$ python3 -q
>>> import numpy as np
>>> import numpy.linalg as la
>>> np.set_printoptions(precision=4, suppress=True, linewidth=140, legacy="1.25")
>>> data = np.load("run1.npy")
>>> print(data)
[[  0.2  -0.5  -0.2]
 [  8.  -10.   24. ]
 [  0.1  -1.6   1.4]
 [  0.7   0.    0.7]
 [ -0.7   0.2   0.4]
 [  0.3  -0.5  -0.7]
 [  1.2   1.5  -1.7]
 [  1.   -1.6  -0.6]
 [ -0.8  -0.9   0. ]
 [ -1.2   0.2  -0.1]
 [ -0.6   1.1   0.5]
 [ -0.4   0.3   0.5]
 [ -0.3   0.5  -1.8]
 [  2.4   0.5   0. ]
 [  1.5  -0.2   0.9]
 [ -1.1  -0.4   1.4]
 [  0.1   0.2  -0.8]
 [  0.6   0.7   0.4]
 [ -0.5   0.6   0.5]
 [  1.7   0.7   1.2]
 [ -0.8  -2.    0.9]
 [  0.3   1.   -0.1]]
>>> # row 1 is much longer than the rest
>>> def softmax(z):
...     e = np.exp(z - z.max(axis=-1, keepdims=True))
...     return e / e.sum(axis=-1, keepdims=True)
... 
>>> print(np.round(softmax(10 * data[2]), 4) + 0)
[0. 0. 1.]
>>> print(softmax(data).sum(axis=1))
[1. 1. 1. 1. 1. 1. 1. 1. 1. 1. 1. 1. 1. 1. 1. 1. 1. 1. 1. 1. 1. 1.]
>>> print(softmax(data[2]))
[0.2061 0.0377 0.7562]
>>> S = data @ data.T / np.sqrt(3)
>>> print(softmax(S)[2] @ data)
[  8. -10.  24.]
>>> print(softmax(S).round(6).argmax(axis=1))
[ 1  1  1  1  1  7  6  1  1  9 10  1 12  1  1  1  6  1  1  1  1  6]
>>> x0 = np.array([0, 0, 0])
>>> rhs = data @ x0
>>> coef, lr = np.zeros(3), 1 / la.norm(data, 2) ** 2
>>> for i in range(3):
...     coef -= lr * data.T @ (data @ coef - rhs)
...     if i % 1 == 0: print(i, round(la.norm(data @ coef - rhs), 4))
... 
0 0.0
1 0.0
2 0.0
>>> print(round(float(la.cond(data)), 4))
7.9927
>>> Ac = (data - data.mean(axis=0)) / data.std(axis=0)
>>> print(Ac.std(axis=0))
[1. 1. 1.]
>>> coef = la.lstsq(np.delete(Ac, 2, axis=1), Ac[:, 2])[0]
>>> print(round(1 - np.var(Ac[:, 2] - np.delete(Ac, 2, axis=1) @ coef), 4))
0.9079
>>> print(coef)
[ 0.3388 -0.6699]
>>> K = np.load("sample15.npy")
>>> print(K)
[[ -5.3545   8.1281  -4.8225]
 [  1.0065  -1.3106   0.2873]
 [ -0.6183   0.1187  -0.2203]
 [  9.1746 -14.5571   8.9744]
 [  7.2624 -12.2569   7.2263]
 [  1.2085  -2.7451   1.9498]
 [ 14.1446 -23.4234  14.3678]
 [ -5.4165   8.788   -5.728 ]
 [ -3.9448   6.1921  -3.9184]
 [  3.571   -5.5057   3.7134]
 [ -4.1312   5.6334  -3.6591]
 [  0.7561  -1.846    1.0839]
 [  4.131   -5.5496   3.3766]
 [ -8.2462  13.5058  -8.3974]
 [ -7.5384  12.3966  -7.4349]
 [ -3.3404   6.1648  -4.2393]]
>>> Y = np.c_[K[:, :1] @ np.array([[3]]), np.array([4, 2, 2, 5, 3, 2, 5, 2, 2, 5, 5, 3, 5, 4, 3, 5])]
>>> print(Y)
[[-16.0635   4.    ]
 [  3.0195   2.    ]
 [ -1.8549   2.    ]
 [ 27.5238   5.    ]
 [ 21.7872   3.    ]
 [  3.6255   2.    ]
 [ 42.4338   5.    ]
 [-16.2495   2.    ]
 [-11.8344   2.    ]
 [ 10.713    5.    ]
 [-12.3936   5.    ]
 [  2.2683   3.    ]
 [ 12.393    5.    ]
 [-24.7386   4.    ]
 [-22.6152   3.    ]
 [-10.0212   5.    ]]
>>> print(np.round(la.lstsq(K, Y[:, 0])[0], 4) + 0)
[3. 0. 0.]
>>> print(la.matrix_rank(np.c_[K, Y]))
4
>>> print(la.norm(la.qr(K)[0].T @ Y, axis=0) ** 2 / ((Y ** 2).sum(axis=0) + 1e-12))
[1.     0.0899]
>>> Ac = (K - K.mean(axis=0)) / K.std(axis=0)
>>> print(Ac.std(axis=0))
[1. 1. 1.]
>>> coef = la.lstsq(np.delete(Ac, 1, axis=1), Ac[:, 1])[0]
>>> print(round(float(1 - np.var(Ac[:, 1] - np.delete(Ac, 1, axis=1) @ coef)), 4))
0.9991
>>> idx = K[:, 1] > np.median(K[:, 1])
>>> u = K[idx].mean(axis=0) - K[~idx].mean(axis=0)
>>> print(((K - K.mean(axis=0)) @ u > 0).astype(int))
[1 0 1 0 0 0 0 1 1 0 1 0 0 1 1 1]
>>> print(u)
[-9.9806 16.0152 -9.9249]
>>> proj = K @ la.solve(K.T @ K, K.T)
>>> print(proj @ K[:, 1])
[  8.1281  -1.3106   0.1187 -14.5571 -12.2569  -2.7451 -23.4234   8.788    6.1921  -5.5057   5.6334  -1.846   -5.5496  13.5058  12.3966
   6.1648]
>>> print(round(float(np.trace(proj)), 4))
3.0
>>> print(np.round(la.eigvalsh(proj), 4) + 0)
[0. 0. 0. 0. 0. 0. 0. 0. 0. 0. 0. 0. 0. 1. 1. 1.]
>>> W0 = np.load("a.npy")
>>> print(W0)
[[ 0 -2  0]
 [ 2  0 -3]
 [ 0  3  0]]
>>> print(np.argsort(-la.norm(W0, axis=0).round(6), kind="stable")[:3])
[1 2 0]
>>> print(la.cond(W0) > 100)
True
>>> print([round(float(x), 4) for x in la.svd(W0, compute_uv=False)[:3]])
[3.6056, 3.6056, 0.0]
>>> Y = np.array([[-3, 3], [-1, 3], [-2, 1]])
>>> feats = np.tile(Y, (2, 3))
>>> print(feats)
[[-3  3 -3  3 -3  3]
 [-1  3 -1  3 -1  3]
 [-2  1 -2  1 -2  1]
 [-3  3 -3  3 -3  3]
 [-1  3 -1  3 -1  3]
 [-2  1 -2  1 -2  1]]
>>> r = la.matrix_rank(feats)
>>> print(r)
2
>>> ns = la.svd(feats)[2][r:].T
>>> print([int(la.matrix_rank(np.delete(feats, i, axis=0))) for i in range(6)])
[2, 2, 2, 2, 2, 2]
>>> print(la.matrix_rank(feats.T @ feats), la.matrix_rank(feats @ feats.T))
2 2
>>> print(np.round(feats @ ns, 4) + 0)
[[0. 0. 0. 0.]
 [0. 0. 0. 0.]
 [0. 0. 0. 0.]
 [0. 0. 0. 0.]
 [0. 0. 0. 0.]
 [0. 0. 0. 0.]]
>>> print(round(la.det(feats), 4))
0.0
>>> print(feats @ feats)
[[  0   0   0   0   0   0]
 [-12  14 -12  14 -12  14]
 [  6  -7   6  -7   6  -7]
 [  0   0   0   0   0   0]
 [-12  14 -12  14 -12  14]
 [  6  -7   6  -7   6  -7]]
>>> print(np.allclose(feats @ feats.T, feats.T @ feats))
False
>>> print((feats - feats.T) / 2)
[[ 0.   2.  -0.5  3.  -1.   2.5]
 [-2.   0.  -1.   0.  -2.   1. ]
 [ 0.5  1.   0.   2.  -0.5  1.5]
 [-3.   0.  -2.   0.  -3.   1. ]
 [ 1.   2.   0.5  3.   0.   2.5]
 [-2.5 -1.  -1.5 -1.  -2.5  0. ]]
>>> print(np.round(la.norm(feats[1], 1), 4), round(la.norm(feats[1], np.inf), 4))
12.0 3.0
>>> print(feats[1] @ feats[5])
15
>>> print(np.round(la.norm(feats) ** 2 / la.norm(feats, 2) ** 2, 4))
1.0742
>>> print(np.round(la.norm(feats, "nuc"), 4))
17.2742
>>> print(la.norm(feats, axis=1))
[7.3485 5.4772 3.873  7.3485 5.4772 3.873 ]
>>> print(round(la.norm(feats, 2), 4))
13.5768
>>> print(la.norm(feats, axis=1).argmax())
0
>>> Uu, sig, Vh = la.svd(feats)
>>> vecs = Vh[:(sig > 1e-8).sum()]
>>> rng = np.random.default_rng(7273)
>>> x0 = feats[2] + 3 * feats[1] + rng.integers(2) * np.eye(6)[2]
>>> print(x0)
[-5. 10. -5. 10. -5. 10.]
>>> print(np.diag(vecs.T @ vecs))
[0.3333 0.3333 0.3333 0.3333 0.3333 0.3333]
>>> print(la.matrix_rank(np.vstack([feats, x0])))
2
>>> Uu, sig, Vh = la.svd(feats, full_matrices=False)
>>> print(np.round(Vh @ Vh.T, 4) + 0)
[[1. 0. 0. 0. 0. 0.]
 [0. 1. 0. 0. 0. 0.]
 [0. 0. 1. 0. 0. 0.]
 [0. 0. 0. 1. 0. 0.]
 [0. 0. 0. 0. 1. 0.]
 [0. 0. 0. 0. 0. 1.]]
>>> print((sig > 1e-8).sum())
2
>>> print(np.round(np.sqrt((sig ** 2).sum()), 4), np.round(la.norm(feats), 4))
14.0712 14.0712
>>> print(np.cumsum(sig ** 2) / np.sum(sig ** 2))
[0.931 1.    1.    1.    1.    1.   ]
>>> print(np.allclose(Uu * sig @ Vh, feats))
True
>>> print(np.round(Uu.T @ feats @ Vh.T, 4) + 0)
[[13.5768  0.      0.      0.      0.      0.    ]
 [ 0.      3.6975  0.      0.      0.      0.    ]
 [ 0.      0.      0.      0.      0.      0.    ]
 [ 0.      0.      0.      0.      0.      0.    ]
 [ 0.      0.      0.      0.      0.      0.    ]
 [ 0.      0.      0.      0.      0.      0.    ]]
>>> A = np.loadtxt("m.csv", delimiter=",")
>>> print(A)
[[-0.1781 -0.7064  0.02  ]
 [-0.1781  0.6751 -0.4854]
 [ 0.4053  0.8076  0.2636]
 [ 0.4462  0.8937  0.2355]
 [-0.4777  0.9051 -0.8483]
 [-0.2355 -0.9402  0.207 ]
 [ 0.0599 -0.9527  0.598 ]
 [-0.2913  0.664  -0.6044]
 [-0.3185 -0.9051  0.    ]
 [ 0.1586  0.9051 -0.2449]
 [-0.2449  0.6527 -0.5511]
 [-0.02    0.9809 -0.6527]
 [ 0.2449 -0.4136  0.4699]]
>>> idx = A[:, 2] > np.median(A[:, 2])
>>> u = A[idx].mean(axis=0) - A[~idx].mean(axis=0)
>>> print(((A - A.mean(axis=0)) @ u > 0).astype(int))
[1 0 0 0 0 1 1 0 1 0 0 0 1]
>>> print(np.argsort(-np.abs(u).round(6), kind="stable"))
[2 1 0]
>>> print(idx.astype(int))
[1 0 1 1 0 1 1 0 0 0 0 0 1]
>>> Ac = A - A.mean(axis=0)
>>> vecs = la.svd(Ac)[2][:2]
>>> Y = Ac - Ac @ vecs.T @ vecs
>>> print((Ac @ vecs.T).std(axis=0))
[0.852  0.4254]
>>> print(Y.std(axis=0))
[0.04   0.0141 0.0312]
>>> print(np.diag(vecs.T @ vecs))
[0.4224 0.9288 0.6488]
>>> print(np.round(np.cov(Ac @ vecs.T, rowvar=False), 4) + 0)
[[0.7864 0.    ]
 [0.     0.196 ]]
>>> F = np.loadtxt("arr.csv", delimiter=",")
>>> print(F)
[[-2. -1.  0. -1.]
 [ 0. -2.  0. -2.]
 [-2. -1.  0. -1.]]
>>> # rank 2
>>> Uu, sig, Vh = la.svd(F)
>>> print(np.argmax(sig[:-1] / (sig[1:] + 1e-6)) + 1)
2
>>> Y = Uu[:, :2] @ np.diag(sig[:2]) @ Vh[:2]
>>> print(Y.round(4) + 0)
[[-2. -1.  0. -1.]
 [ 0. -2.  0. -2.]
 [-2. -1.  0. -1.]]
>>> print(la.matrix_rank(Y))
2
>>> print(np.round(la.norm(F - Y) / la.norm(F), 4))
0.0
>>> print(round(float(la.norm(F - Y, 2)), 4), round(sig[2], 4))
0.0 0.0
